$ python3 -q
>>> import numpy as np
>>> np.set_printoptions(suppress=True, linewidth=100)
>>> X = np.array([[3, 0, -2],
...     [2, -2, -2],
...     [3, -2, 0],
...     [1, 0, -1],
...     [0, 0, 0],
...     [-2, 0, -1]])
>>> x = np.array([-4, -8, -9])
>>> target = X @ x
>>> beta, lr = np.zeros(3), 1 / np.linalg.norm(X, 2) ** 2
>>> for i in range(6):
...     beta -= lr * X.T @ (X @ beta - target)
...     if i % 1 == 0: print(i, round(np.linalg.norm(X @ beta - target), 2))
... 
0 23.5
1 20.04
2 17.15
3 14.72
4 12.67
5 10.95
>>> round(np.linalg.cond(X), 2)
np.float64(3.08)
>>> x = np.array([1, 0, -3])
>>> target = X @ x
>>> np.round(np.linalg.lstsq(X, target)[0], 2) + 0
array([ 1.,  0., -3.])
>>> np.round(np.linalg.solve(X.T @ X, X.T @ target), 2) + 0
array([ 1.,  0., -3.])
>>> target
array([9, 8, 3, 4, 0, 1])
>>> rng = np.random.default_rng(30)
>>> target = target + 0.02 * rng.normal(size=6)
>>> target.round(2)
array([ 9.03,  8.01,  2.98,  4.  , -0.01,  1.05])
>>> beta, *_ = np.linalg.lstsq(X, target)
>>> round(float(np.linalg.norm(target - X @ beta)), 2)
0.03
>>> print(np.round(X.T @ (target - X @ beta), 2) + 0)
[0. 0. 0.]
>>> [round(float(np.linalg.norm(np.linalg.solve(X.T @ X + lam * np.eye(3), X.T @ target))), 2) for lam in (0, 1, 10, 100)]
[3.18, 2.87, 1.79, 0.53]
>>> u = np.array([2, 2, 2])
>>> np.cross(X[0, :3], X[5, :3])
array([0, 7, 0])
>>> np.convolve(X[0], u)
array([ 6,  6,  2, -4, -4])
>>> np.array([np.convolve(row, u, "same") for row in X])
array([[ 6,  2, -4],
       [ 0, -4, -8],
       [ 2,  2, -4],
       [ 2,  0, -2],
       [ 0,  0,  0],
       [-4, -6, -2]])
>>> out = np.array([[3, 2], [2, 5]])
>>> W2 = np.array([[-3]])
>>> A = np.block([[out, np.array([[-1], [-2]])], [np.zeros((1, 2)), W2]])
>>> A
array([[ 3.,  2., -1.],
       [ 2.,  5., -2.],
       [ 0.,  0., -3.]])
>>> u = np.array([-3, 2, 2])
>>> np.correlate(A[1], A[0], "full")
array([-2., -1., 18., 11., -6.])
>>> np.cross(A[1, :3], A[0, :3])
array([ -1.,  -4., -11.])
>>> lab = rng.permutation(3)
>>> lab
array([0, 2, 1])
>>> out = A[lab][:, lab]
>>> np.diag(out)
array([ 3., -3.,  5.])
>>> np.allclose(out, A)
False
>>> blk = np.stack([A, 2 * A, A[::-1]])
>>> np.round(np.linalg.norm(blk, axis=(1, 2)), 2)
array([ 7.48, 14.97,  7.48])
>>> np.linalg.matrix_rank(blk)
array([3, 3, 3])
>>> arr = np.array([[0.67, 0.33, 0.0], [0.0, 0.5, 0.5], [0.0, 0.5, 0.5]])
>>> # rows sum to 1
>>> def softmax(z):
...     e = np.exp(z - z.max(axis=-1, keepdims=True))
...     return e / e.sum(axis=-1, keepdims=True)
... 
>>> np.round(softmax(10 * arr[0]), 2) + 0
array([0.97, 0.03, 0.  ])
>>> np.round(softmax(arr).sum(axis=1), 2)
array([1., 1., 1.])
>>> np.round(softmax(arr[0]), 2)
array([0.45, 0.32, 0.23])
>>> att = arr @ arr.T / np.sqrt(3)
>>> np.round(softmax(att), 2)
array([[0.39, 0.31, 0.31],
       [0.29, 0.35, 0.35],
       [0.29, 0.35, 0.35]])
>>> np.round(softmax(att)[0] @ arr, 2)
array([0.26, 0.43, 0.31])
>>> print(softmax(att).round(6).argmax(axis=1))
[0 1 1]
>>> np.round(softmax(att + np.triu(np.full(att.shape, -np.inf), 1)), 2)
array([[1.  , 0.  , 0.  ],
       [0.45, 0.55, 0.  ],
       [0.29, 0.35, 0.35]])
